In [1]: import numpy as np

In [2]: from numpy import linalg as LA

In [3]: np.set_printoptions(precision=1, suppress=True, linewidth=160)

In [4]: X = np.loadtxt("run6.csv", delimiter=",")

In [5]: X
Out[5]: 
array([[16., 16.,  0., 16.,  8., 16.],
       [12., 12.,  0., 12.,  6., 12.],
       [ 2.,  2.,  0.,  2.,  1.,  2.],
       [ 0.,  0.,  0.,  0.,  0.,  0.],
       [ 8.,  8.,  0.,  8.,  4.,  8.],
       [10., 10.,  0., 10.,  5., 10.],
       [ 8.,  8.,  0.,  8.,  4.,  8.],
       [14., 14.,  0., 14.,  7., 14.]])

In [6]: # rows 4 and 6 are equal

In [7]: rng = np.random.default_rng(2)

In [8]: M2 = X + rng.integers(-2, 3, (8, 1)) @ rng.integers(-2, 3, (1, 6))

In [9]: M2
Out[9]: 
array([[14., 18.,  4., 18., 12., 12.],
       [13., 11., -2., 11.,  4., 14.],
       [ 4.,  0., -4.,  0., -3.,  6.],
       [ 1., -1., -2., -1., -2.,  2.],
       [ 8.,  8.,  0.,  8.,  4.,  8.],
       [ 8., 12.,  4., 12.,  9.,  6.],
       [ 8.,  8.,  0.,  8.,  4.,  8.],
       [16., 12., -4., 12.,  3., 18.]])

In [10]: np.abs(M2 - X).sum(axis=1)
Out[10]: array([18.,  9., 18.,  9.,  0., 18.,  0., 18.])

In [11]: U, s, Vt = LA.svd(X)

In [12]: V = Vt[:(s > 1e-8).sum()]

In [13]: vec = X[6] + -1 * X[2] + rng.integers(2) * np.eye(6)[2]

In [14]: vec
Out[14]: array([6., 6., 1., 6., 3., 6.])

In [15]: round(LA.norm(vec - V.T @ V @ vec), 1)
Out[15]: np.float64(1.0)

In [16]: V.T @ V
Out[16]: 
array([[0.2, 0.2, 0. , 0.2, 0.1, 0.2],
       [0.2, 0.2, 0. , 0.2, 0.1, 0.2],
       [0. , 0. , 0. , 0. , 0. , 0. ],
       [0.2, 0.2, 0. , 0.2, 0.1, 0.2],
       [0.1, 0.1, 0. , 0.1, 0.1, 0.1],
       [0.2, 0.2, 0. , 0.2, 0.1, 0.2]])

In [17]: LA.matrix_rank(np.vstack([X, vec]))
Out[17]: np.int64(2)

In [18]: np.allclose(V.T @ V @ vec, vec)
Out[18]: False
